In [1]: import numpy as np

In [2]: np.set_printoptions(suppress=True, linewidth=140)

In [3]: def rd(a):
   ...:     return np.round(a, 1) + 0
   ...: 

In [4]: other = np.array([[0.0, 0.3],
   ...:     [1.0, 0.2],
   ...:     [-0.4, -0.1],
   ...:     [0.5, -1.1],
   ...:     [0.7, 0.2],
   ...:     [-0.9, 1.4]])

In [5]: cent = np.array([[-1.0, 0.7, 0.4, -0.8, 0.0, -1.9, -2.5, -0.8, 0.9, -0.3, 0.8],
   ...:     [-1.2, -2.1, -0.7, 1.3, 0.4, 1.7, 0.2, 0.6, -0.4, -1.2, 0.1]])

In [6]: F = other @ cent

In [7]: rd(F)
Out[7]: 
array([[-0.4, -0.6, -0.2,  0.4,  0.1,  0.5,  0.1,  0.2, -0.1, -0.4,  0. ],
       [-1.2,  0.3,  0.3, -0.5,  0.1, -1.6, -2.5, -0.7,  0.8, -0.5,  0.8],
       [ 0.5, -0.1, -0.1,  0.2,  0. ,  0.6,  1. ,  0.3, -0.3,  0.2, -0.3],
       [ 0.8,  2.7,  1. , -1.8, -0.4, -2.8, -1.5, -1.1,  0.9,  1.2,  0.3],
       [-0.9,  0.1,  0.1, -0.3,  0.1, -1. , -1.7, -0.4,  0.6, -0.4,  0.6],
       [-0.8, -3.6, -1.3,  2.5,  0.6,  4.1,  2.5,  1.6, -1.4, -1.4, -0.6]])

In [8]: rd(np.trace(np.linalg.pinv(F) @ F))
Out[8]: np.float64(2.0)

In [9]: rd(F @ np.linalg.pinv(F) @ F)
Out[9]: 
array([[-0.4, -0.6, -0.2,  0.4,  0.1,  0.5,  0.1,  0.2, -0.1, -0.4,  0. ],
       [-1.2,  0.3,  0.3, -0.5,  0.1, -1.6, -2.5, -0.7,  0.8, -0.5,  0.8],
       [ 0.5, -0.1, -0.1,  0.2,  0. ,  0.6,  1. ,  0.3, -0.3,  0.2, -0.3],
       [ 0.8,  2.7,  1. , -1.8, -0.4, -2.8, -1.5, -1.1,  0.9,  1.2,  0.3],
       [-0.9,  0.1,  0.1, -0.3,  0.1, -1. , -1.7, -0.4,  0.5, -0.4,  0.6],
       [-0.8, -3.6, -1.3,  2.5,  0.6,  4.1,  2.5,  1.6, -1.4, -1.4, -0.6]])

In [10]: r0, r1 = F[4], F[0]

In [11]: rd(r0 @ r0)
Out[11]: np.float64(5.9)

In [12]: p = (r0 @ r1) / (r0 @ r0) * r0

In [13]: rd(r1 - p)
Out[13]: array([-0.4, -0.6, -0.2,  0.4,  0.1,  0.4, -0.1,  0.1, -0.1, -0.4,  0.1])

In [14]: W1 = np.array([[3, 3],
    ...:     [0, 2],
    ...:     [0, 0],
    ...:     [0, 1],
    ...:     [2, 0],
    ...:     [3, 2],
    ...:     [2, 1],
    ...:     [3, 2],
    ...:     [1, 0],
    ...:     [2, 3],
    ...:     [3, 2]])

In [15]: c = np.array([-3, -4])

In [16]: H = np.maximum(F @ W1 + c, 0)

In [17]: rd(H)
Out[17]: 
array([[ 0. ,  0. ],
       [ 0. ,  0. ],
       [ 2.2,  0.3],
       [ 0. ,  0. ],
       [ 0. ,  0. ],
       [11.9,  0. ]])

In [18]: cent = np.array([[-1, 0, -3], [5, 1, -1]])

In [19]: rd(H @ cent)
Out[19]: 
array([[  0. ,   0. ,   0. ],
       [  0. ,   0. ,   0. ],
       [ -0.4,   0.3,  -6.8],
       [  0. ,   0. ,   0. ],
       [  0. ,   0. ,   0. ],
       [-11.9,   0. , -35.6]])

In [20]: (H @ cent).round(6).argmax(axis=1)
Out[20]: array([0, 0, 1, 0, 0, 1])

In [21]: mat = np.load("block3.npy")

In [22]: mat
Out[22]: 
array([[2, 0, 0, 0, 1, 1, 0, 1, 0, 1],
       [0, 1, 2, 1, 0, 0, 1, 0, 1, 0],
       [0, 1, 2, 2, 0, 0, 1, 0, 2, 0],
       [0, 0, 2, 1, 0, 0, 0, 0, 0, 0],
       [1, 0, 0, 0, 0, 2, 0, 0, 0, 1],
       [2, 0, 0, 0, 1, 1, 0, 2, 0, 1],
       [0, 1, 1, 1, 0, 0, 1, 0, 0, 0],
       [0, 0, 0, 0, 1, 1, 0, 0, 0, 1],
       [0, 1, 1, 1, 0, 0, 0, 0, 0, 0],
       [1, 0, 0, 0, 2, 0, 0, 2, 0, 2]])

In [23]: x0 = np.array([8, 4, 1, 6, 4, 7, 7, 4, 0, 2])

In [24]: rhs = mat @ x0

In [25]: c, lr = np.zeros(10), 1 / np.linalg.norm(mat, 2) ** 2

In [26]: for i in range(50):
    ...:     c -= lr * mat.T @ (mat @ c - rhs)
    ...:     if i % 10 == 0: print(i, round(np.linalg.norm(mat @ c - rhs), 1))
    ...: 
0 11.8
10 5.1
20 3.4
30 2.5
40 2.0

In [27]: rd(c)
Out[27]: array([8.1, 5.4, 2. , 4.1, 2.6, 6.4, 5.2, 4. , 1.1, 3.5])
